% ipython --no-banner

In [1]: import numpy as np

In [2]: from numpy import linalg as LA

In [3]: np.set_printoptions(precision=3, suppress=True, linewidth=120, floatmode="fixed")

In [4]: def rnd(a):
   ...:     return np.round(a, 3) + 0
   ...: 

In [5]: F = np.load("m.npy")

In [6]: F
Out[6]: 
array([[-1.739, -1.136, -1.039, -0.019,  1.159, -0.594, -0.291],
       [-1.136, -1.258, -1.194,  0.857, -1.292, -1.232, -1.698],
       [-1.039, -1.194,  1.099, -1.370, -2.659,  0.558, -1.433],
       [-0.019,  0.857, -1.370, -0.751, -1.113, -2.143, -0.444],
       [ 1.159, -1.292, -2.659, -1.113, -0.738,  0.011,  2.585],
       [-0.594, -1.232,  0.558, -2.143,  0.011, -2.499, -0.098],
       [-0.291, -1.698, -1.433, -0.444,  2.585, -0.098, -0.113]])

In [7]: rng = np.random.default_rng(36739)

In [8]: B = F + rng.integers(-2, 3, (7, 5)) @ rng.integers(-2, 3, (5, 7))

In [9]: rnd(B)
Out[9]: 
array([[  0.261,  -5.136,  -5.039,  -1.019,  -2.841,   6.406,  -0.291],
       [  2.864,  -6.258,   6.806,   3.857,  -7.292,  -2.232,  -4.698],
       [ -4.039,  -2.194,  -2.901,  -6.370,   2.341,   5.558,   2.567],
       [ -4.019,  -0.143,  -1.370,  -2.751,  -3.113,  -4.143,  -3.444],
       [  8.159, -10.292,  -2.659,   5.887,  -7.738,   1.011,  -1.415],
       [ -1.594,   0.768,   6.558,   0.857,   2.011, -11.499,  -2.098],
       [ -5.291,  -0.698,  -5.433,  -6.444,   1.585,   3.902,  -0.113]])

In [10]: np.abs(B - F).sum(axis=1)
Out[10]: array([22.000, 30.000, 27.000, 14.000, 35.000, 25.000, 21.000])

In [11]: vals, evecs = LA.eigh(F)

In [12]: rnd(LA.eigvalsh(F + -3 * np.eye(7)))
Out[12]: array([-8.000, -7.000, -6.001, -4.000, -3.999,  0.000,  2.001])

In [13]: rnd(vals.sum()), rnd(np.trace(F))
Out[13]: (np.float64(-5.999), np.float64(-5.999))

In [14]: rnd(LA.eigvalsh(F @ F))
Out[14]: array([ 0.999,  1.000,  9.002,  9.006, 15.999, 24.998, 25.006])

In [15]: np.abs(evecs[:, -1]).round(6).argmax()
Out[15]: np.int64(4)

In [16]: (vals > 1e-8).sum(), (vals < -1e-8).sum()
Out[16]: (np.int64(2), np.int64(5))

In [17]: rnd(evecs.T @ F @ evecs)
Out[17]: 
array([[-5.000,  0.000,  0.000,  0.000,  0.000,  0.000,  0.000],
       [ 0.000, -4.000,  0.000,  0.000,  0.000,  0.000,  0.000],
       [ 0.000,  0.000, -3.001,  0.000,  0.000,  0.000,  0.000],
       [ 0.000,  0.000,  0.000, -1.000,  0.000,  0.000,  0.000],
       [ 0.000,  0.000,  0.000,  0.000, -0.999,  0.000,  0.000],
       [ 0.000,  0.000,  0.000,  0.000,  0.000,  3.000,  0.000],
       [ 0.000,  0.000,  0.000,  0.000,  0.000,  0.000,  5.001]])

In [18]: rnd(np.abs(evecs[:, -1]))
Out[18]: array([0.200, 0.186, 0.571, 0.036, 0.583, 0.023, 0.508])

In [19]: rnd(evecs.T @ evecs)
Out[19]: 
array([[1.000, 0.000, 0.000, 0.000, 0.000, 0.000, 0.000],
       [0.000, 1.000, 0.000, 0.000, 0.000, 0.000, 0.000],
       [0.000, 0.000, 1.000, 0.000, 0.000, 0.000, 0.000],
       [0.000, 0.000, 0.000, 1.000, 0.000, 0.000, 0.000],
       [0.000, 0.000, 0.000, 0.000, 1.000, 0.000, 0.000],
       [0.000, 0.000, 0.000, 0.000, 0.000, 1.000, 0.000],
       [0.000, 0.000, 0.000, 0.000, 0.000, 0.000, 1.000]])

In [20]: rnd(LA.svd(F, compute_uv=False))
Out[20]: array([5.001, 5.000, 4.000, 3.001, 3.000, 1.000, 0.999])

In [21]: LA.matrix_rank(F)
Out[21]: np.int64(7)

In [22]: rnd(F.sum(axis=1))
Out[22]: array([-3.659, -6.953, -6.038, -4.983, -2.047, -5.997, -1.492])

In [23]: F.shape
Out[23]: (7, 7)

In [24]: cov = F.T @ F

In [25]: rnd(np.diag(cov))
Out[25]: array([ 7.175, 11.103, 15.025,  9.204, 18.549, 13.029, 11.923])

In [26]: B = np.array([[-1, 0], [1, 0]])

In [27]: X = np.kron(np.eye(2, dtype=int), B)

In [28]: X
Out[28]: 
array([[-1,  0,  0,  0],
       [ 1,  0,  0,  0],
       [ 0,  0, -1,  0],
       [ 0,  0,  1,  0]])

In [29]: rnd(LA.det(X))
Out[29]: np.float64(0.0)

In [30]: (X + X.T) / 2
Out[30]: 
array([[-1.000,  0.500,  0.000,  0.000],
       [ 0.500,  0.000,  0.000,  0.000],
       [ 0.000,  0.000, -1.000,  0.500],
       [ 0.000,  0.000,  0.500,  0.000]])

In [31]: rnd(np.abs(LA.eigvals(X)).max())
Out[31]: np.float64(1.0)

In [32]: rnd(np.sort(np.abs(LA.eigvals(X))))
Out[32]: array([0.000, 0.000, 1.000, 1.000])

In [33]: (X - X.T) / 2
Out[33]: 
array([[ 0.000, -0.500,  0.000,  0.000],
       [ 0.500,  0.000,  0.000,  0.000],
       [ 0.000,  0.000,  0.000, -0.500],
       [ 0.000,  0.000,  0.500,  0.000]])
